% python3 -q
>>> import numpy as np
>>> import numpy.linalg as la
>>> np.set_printoptions(suppress=True, linewidth=140)
>>> feats = np.load("x.npy")
>>> feats
array([[ 0.3,  0.7, -0.2],
       [-1.4,  0.7,  0.1],
       [ 1.2, -0.8,  0.4],
       [-1.7,  0.7,  0.5],
       [-0.5, -0.4,  0.3],
       [-0.4,  1.5,  0.1],
       [-0.5,  0.1,  0.9],
       [ 0.4,  0.8, -0.4],
       [-1.2,  0. ,  0.8],
       [-7. ,  1. , -4.5],
       [ 0.2,  0. ,  0.5],
       [ 1.3, -0.2,  0.3],
       [ 0. , -1.1,  0.3],
       [ 0.5,  1.3, -1. ],
       [-0.5, -1.3,  2. ],
       [-0.2, -0.1,  1.9],
       [-1.4,  1. ,  0.6],
       [ 0. , -0.3, -0.5]])
>>> # row 9 is much longer than the rest
>>> proj = feats @ la.solve(feats.T @ feats, feats.T)
>>> np.round(la.eigvalsh(proj), 2) + 0
array([0., 0., 0., 0., 0., 0., 0., 0., 0., 0., 0., 0., 0., 0., 0., 1., 1., 1.])
>>> la.matrix_rank(np.eye(18) - proj)
np.int64(15)
>>> rng = np.random.default_rng(80)
>>> z = rng.permutation(3)
>>> out = feats[:, z] * rng.choice([-1, 1], 3)
>>> out
array([[-0.3, -0.7, -0.2],
       [ 1.4, -0.7,  0.1],
       [-1.2,  0.8,  0.4],
       [ 1.7, -0.7,  0.5],
       [ 0.5,  0.4,  0.3],
       [ 0.4, -1.5,  0.1],
       [ 0.5, -0.1,  0.9],
       [-0.4, -0.8, -0.4],
       [ 1.2, -0. ,  0.8],
       [ 7. , -1. , -4.5],
       [-0.2, -0. ,  0.5],
       [-1.3,  0.2,  0.3],
       [-0. ,  1.1,  0.3],
       [-0.5, -1.3, -1. ],
       [ 0.5,  1.3,  2. ],
       [ 0.2,  0.1,  1.9],
       [ 1.4, -1. ,  0.6],
       [-0. ,  0.3, -0.5]])
>>> U, _, vt = la.svd(feats.T @ out)
>>> z
array([0, 1, 2])
>>> np.round(U @ vt, 2) + 0
array([[-1.,  0.,  0.],
       [ 0., -1.,  0.],
       [ 0.,  0.,  1.]])
